% python3 -q
>>> import numpy as np
>>> np.set_printoptions(precision=3, suppress=True, linewidth=120)
>>> arr = np.array([[2.0, -6.0, 2.0, -6.0, 6.0],
...     [-6.0, 7.0, -3.0, 9.0, -9.0],
...     [2.0, -3.0, -1.0, -3.0, 3.0],
...     [-6.0, 9.0, -3.0, 7.0, -9.0],
...     [6.0, -9.0, 3.0, -9.0, 7.0]])
>>> np.linalg.matrix_rank(arr, rtol=0.1)
np.int64(1)
>>> round(np.log10(np.linalg.cond(arr)))
1
>>> np.abs(np.linalg.svd(arr)[2][-1])
array([0.935, 0.2  , 0.067, 0.2  , 0.2  ])
>>> np.argsort(-np.linalg.norm(arr, axis=0).round(6), kind="stable")[:3]
array([1, 3, 4])
>>> np.linalg.cond(arr) > 100
np.False_
>>> [round(float(x), 3) for x in np.linalg.svd(arr, compute_uv=False)[:3]]
[30.0, 2.0, 2.0]
>>> M = np.array([[0, 0, 0, 0],
...     [-2, -2, 0, 0],
...     [2, 2, 0, 0],
...     [1, 1, 0, 0],
...     [0, 0, 0, 0]])
>>> M
array([[ 0,  0,  0,  0],
       [-2, -2,  0,  0],
       [ 2,  2,  0,  0],
       [ 1,  1,  0,  0],
       [ 0,  0,  0,  0]])
>>> def softmax(z):
...     e = np.exp(z - z.max(axis=-1, keepdims=True))
...     return e / e.sum(axis=-1, keepdims=True)
... 
>>> softmax(10 * M[4])
array([0.25, 0.25, 0.25, 0.25])
>>> softmax(M[4])
array([0.25, 0.25, 0.25, 0.25])
>>> softmax(M).sum(axis=1)
array([1., 1., 1., 1., 1.])
>>> S = M @ M.T / np.sqrt(4)
>>> softmax(S).round(6).argmax(axis=1)
array([0, 1, 2, 2, 0])
>>> np.round(softmax(S + np.triu(np.full(S.shape, -np.inf), 1)), 3) + 0
array([[1.   , 0.   , 0.   , 0.   , 0.   ],
       [0.018, 0.982, 0.   , 0.   , 0.   ],
       [0.018, 0.   , 0.982, 0.   , 0.   ],
       [0.089, 0.012, 0.657, 0.242, 0.   ],
       [0.2  , 0.2  , 0.2  , 0.2  , 0.2  ]])
>>> G = M.T @ M
>>> G
array([[9, 9, 0, 0],
       [9, 9, 0, 0],
       [0, 0, 0, 0],
       [0, 0, 0, 0]])
>>> np.diag(G)
array([9, 9, 0, 0])
>>> np.linalg.matrix_rank(G)
np.int64(1)
>>> np.linalg.eigvalsh(G)[::-1]
array([18.,  0.,  0.,  0.])
>>> np.allclose(G, G.T)
True
>>> (M @ M.T).shape
(5, 5)
>>> np.abs(np.diag(np.linalg.qr(M)[1])) > 1e-9
array([ True, False, False, False])
>>> M @ np.linalg.pinv(M) @ M
array([[ 0.,  0.,  0.,  0.],
       [-2., -2.,  0.,  0.],
       [ 2.,  2.,  0.,  0.],
       [ 1.,  1.,  0.,  0.],
       [ 0.,  0.,  0.,  0.]])
>>> np.unique(M.round(6), axis=0).shape
(4, 4)
>>> np.linalg.lstsq(M[:-1].T, M[-1])[2]
np.int32(1)
>>> np.round(np.trace(np.linalg.pinv(M) @ M), 3)
np.float64(1.0)
>>> np.allclose(M[:-1].T @ np.linalg.lstsq(M[:-1].T, M[-1])[0], M[-1])
True
>>> r0 = np.array([1, 4])
>>> np.correlate(M[0], M[3], "full")
array([0, 0, 0, 0, 0, 0, 0])
>>> np.array([np.convolve(row, r0, "same") for row in M])
array([[  0,   0,   0,   0],
       [ -2, -10,  -8,   0],
       [  2,  10,   8,   0],
       [  1,   5,   4,   0],
       [  0,   0,   0,   0]])
>>> np.polyval(r0, M[0])
array([4, 4, 4, 4])
>>> np.cross(M[0, :3], M[3, :3])
array([0, 0, 0])
>>> feats = np.load("m.npy")
>>> feats
array([[ 0.971,  0.145, -0.087,  0.145,  0.087],
       [ 0.145,  0.275,  0.435, -0.725, -0.435],
       [-0.087,  0.435,  0.739,  0.435,  0.261],
       [ 0.145, -0.725,  0.435,  0.275, -0.435],
       [ 0.087, -0.435,  0.261, -0.435,  0.739]])
>>> q, vecs = np.linalg.qr(feats[:, :1])[0], np.linalg.qr(feats[:, 1:])[0]
>>> sv = np.linalg.svd(q.T @ vecs, compute_uv=False)
>>> np.degrees(np.arccos(sv.clip(0, 1)))
array([90.])
>>> (sv > 0.9).sum()
np.int64(0)
>>> np.round(np.linalg.norm(q @ q.T - vecs @ vecs.T, 2), 3)
np.float64(1.0)
>>> sv.round(3) + 0
array([0.])
